$ python -q
>>> import numpy as np
>>> np.set_printoptions(precision=2, suppress=True, linewidth=200)
>>> rnd = lambda a: np.round(a, 2) + 0
>>> data = np.load("w.npy")
>>> data
array([[  1.69,   1.18,   0.05,  -4.15,   3.43],
       [ -5.78,  -4.3 ,   0.99,  -6.46,   0.96],
       [ -0.62,  -3.46,  -0.61,  -4.23,   0.85],
       [  1.82,  -3.05,  -2.28,  -3.48,   1.19],
       [  0.02,  -3.62,   0.16,  -3.68,   0.38],
       [ -1.18,  -3.8 ,  -1.44,  -5.04,   1.53],
       [ -1.16, -13.69,  -7.11,  -3.96,  -3.2 ],
       [  0.59,  -2.9 ,  -1.67,  -4.09,   1.45],
       [  0.91,   0.51,  -0.79,  -5.06,   4.05],
       [ -1.72,  -3.31,   2.24,  -3.88,  -0.13],
       [ -1.94, -10.99,  -5.83,  -4.43,  -2.06],
       [  3.73,   5.29,   4.1 ,  -3.45,   4.9 ],
       [  0.43, -10.33,  -8.3 ,  -3.68,  -1.65],
       [ -3.65,  -1.59,   2.78,  -5.29,   1.36],
       [ -1.96,  -8.94,  -4.38,  -4.48,  -1.31],
       [ -1.45,  -3.59,  -1.7 ,  -5.38,   1.92],
       [ -6.4 ,  -8.69,  -3.71,  -7.22,   0.19],
       [ -6.32,  -5.43,   0.44,  -6.45,   0.29],
       [  4.99,  -0.4 ,  -1.05,  -2.27,   2.05],
       [ -4.2 ,   0.17,   5.3 ,  -5.33,   1.73],
       [ -0.85,  -1.17,  -1.7 ,  -5.79,   3.57],
       [ -7.16,  -6.37,   1.29,  -6.25,  -0.71],
       [ -3.45,  -2.83,  -1.9 ,  -6.45,   2.59],
       [ -4.29,  -4.24,  -1.13,  -6.51,   1.79],
       [  7.06,   1.5 ,  -0.07,  -1.82,   3.12],
       [ -3.24, -10.04,  -5.25,  -5.15,  -1.43],
       [ -2.85,  -0.13,   1.46,  -5.73,   2.83],
       [ -3.79,  -9.6 ,  -5.51,  -5.21,  -1.48],
       [ -4.28,  -9.36,  -4.96,  -5.85,  -0.8 ],
       [-10.17, -13.44,  -4.91,  -7.48,  -2.93]])
>>> cen = data - data.mean(axis=0)
>>> vecs = np.linalg.svd(cen)[2][:4]
>>> B = cen - cen @ vecs.T @ vecs
>>> rnd(np.cov(cen @ vecs.T, rowvar=False))
array([[38.04,  0.  ,  0.  ,  0.  ],
       [ 0.  , 12.48,  0.  ,  0.  ],
       [ 0.  ,  0.  ,  1.95,  0.  ],
       [ 0.  ,  0.  ,  0.  ,  0.06]])
>>> rnd((cen @ vecs.T).std(axis=0))
array([6.06, 3.47, 1.37, 0.25])
